% python3 -q
>>> import numpy as np
>>> import numpy.linalg as la
>>> np.set_printoptions(suppress=True, linewidth=160)
>>> def tidy(a):
...     return np.round(a, 3) + 0
... 
>>> arr = np.loadtxt("block14.csv", delimiter=",")
>>> print(arr)
[[ -1.  -9.  -1. -36.   0.   1.   3.   7.  -2.]
 [  8.   2.  -6.   8.  -5.   0.   2.   1.  -5.]
 [  7.   9.   4.  36.   9.  -6.  -2.  -6.   8.]
 [  9.   7.   9.  28.   1.  -4.  -1.  -5.  -6.]
 [  0.   2.   7.   8.   4.  -2.   5.   3.  -9.]
 [  6.   8.   8.  32.  -5.  -9.   5.  -7.   3.]
 [  2.   8.   1.  32.  -1.   5.  -6.   1.  -6.]
 [  8.   1.   7.   4.  -4.  -3.   4.  -2.   4.]]
>>> # column 3 is much longer than the rest
>>> vec = np.array([1, 0, 0, 2, 0, 2, 2, 0, 2])
>>> print(arr @ vec)
[-69.  18.  79.  43.   4.  68.  52.  26.]
>>> print((arr * vec).sum(axis=1))
[-69.  18.  79.  43.   4.  68.  52.  26.]
>>> print(arr @ np.ones(9))
[-38.   5.  59.  38.  18.  41.  36.  19.]
>>> vec @ arr
Traceback (most recent call last):
  File "<python-input-11>", line 1, in <module>
    vec @ arr
    ~~~~^~~~~
ValueError: matmul: Input operand 1 has a mismatch in its core dimension 0, with gufunc signature (n?,k),(k,m?)->(n?,m?) (size 8 is different from 9)
>>> print(la.norm(arr @ vec) <= la.norm(arr, 2) * la.norm(vec) + 1e-9)
True
>>> print((arr @ vec).argmax())
2
>>> print(np.sign((arr @ vec).round(6)))
[-1.  1.  1.  1.  1.  1.  1.  1.]
>>> vec = np.array([7, 2, 2, 1, 3, 8, 6, 7, 3])
>>> h = np.maximum(arr @ vec, 0)
>>> print(np.maximum(arr @ (3 * vec), 0))
[ 18. 135. 180. 105. 138.  27. 162. 186.]
>>> print(h)
[ 6. 45. 60. 35. 46.  9. 54. 62.]
>>> print(arr * (h > 1e-9)[:, None])
[[ -1.  -9.  -1. -36.   0.   1.   3.   7.  -2.]
 [  8.   2.  -6.   8.  -5.   0.   2.   1.  -5.]
 [  7.   9.   4.  36.   9.  -6.  -2.  -6.   8.]
 [  9.   7.   9.  28.   1.  -4.  -1.  -5.  -6.]
 [  0.   2.   7.   8.   4.  -2.   5.   3.  -9.]
 [  6.   8.   8.  32.  -5.  -9.   5.  -7.   3.]
 [  2.   8.   1.  32.  -1.   5.  -6.   1.  -6.]
 [  8.   1.   7.   4.  -4.  -3.   4.  -2.   4.]]
>>> M2 = arr / np.sqrt((arr ** 2).mean(axis=1, keepdims=True))
>>> print(la.matrix_rank(M2) == la.matrix_rank(arr))
True
>>> M2 = arr / la.norm(arr, axis=1, keepdims=True)
>>> G = M2 @ M2.T
>>> print(tidy(la.norm(M2, axis=1)))
[1. 1. 1. 1. 1. 1. 1. 1.]
>>> print((np.abs(G) > 0.9).astype(int))
[[1 0 1 0 0 1 1 0]
 [0 1 0 0 0 0 0 0]
 [1 0 1 0 0 1 0 0]
 [0 0 0 1 0 1 0 0]
 [0 0 0 0 1 0 0 0]
 [1 0 1 1 0 1 0 0]
 [1 0 0 0 0 0 1 0]
 [0 0 0 0 0 0 0 1]]
>>> print(np.argwhere(np.triu(np.abs(G) > 0.95, 1)))
[]
>>> print((G - 2 * np.eye(8)).round(6).argmax(axis=1))
[7 6 5 5 3 3 3 5]
>>> T = np.stack([arr, 3 * arr, arr[::-1]])
>>> print(tidy(la.norm(T, axis=(1, 2))))
[ 86.105 258.314  86.105]
>>> print((T @ arr.T).shape)
(3, 8, 8)
>>> print(np.einsum("bij,cij->bc", T, T))
[[ 7414. 22242.  3670.]
 [22242. 66726. 11010.]
 [ 3670. 11010.  7414.]]
>>> print(la.matrix_rank(T))
[8 8 8]
>>> print(la.matrix_rank(T.reshape(3, -1)))
2
>>> feats = np.load("test16.npy")
>>> print(feats)
[[1.    0.2   0.04  0.008 0.002 0.    0.    0.    0.   ]
 [0.2   1.    0.2   0.04  0.008 0.002 0.    0.    0.   ]
 [0.04  0.2   1.    0.2   0.04  0.008 0.002 0.    0.   ]
 [0.008 0.04  0.2   1.    0.2   0.04  0.008 0.002 0.   ]
 [0.002 0.008 0.04  0.2   1.    0.2   0.04  0.008 0.002]
 [0.    0.002 0.008 0.04  0.2   1.    0.2   0.04  0.008]
 [0.    0.    0.002 0.008 0.04  0.2   1.    0.2   0.04 ]
 [0.    0.    0.    0.002 0.008 0.04  0.2   1.    0.2  ]
 [0.    0.    0.    0.    0.002 0.008 0.04  0.2   1.   ]]
>>> # symmetric, so the eigenvalues are real
>>> vec = np.ones(9)
>>> for _ in range(5):
...     vec = feats @ vec
...     vec /= la.norm(vec)
...     print(round(vec @ feats @ vec, 3))
... 
1.442
1.449
1.452
1.455
1.456
>>> print(tidy(la.eigvalsh(feats)[-1]))
1.46
>>> print(tidy(vec))
[0.208 0.313 0.365 0.386 0.391 0.386 0.365 0.313 0.208]
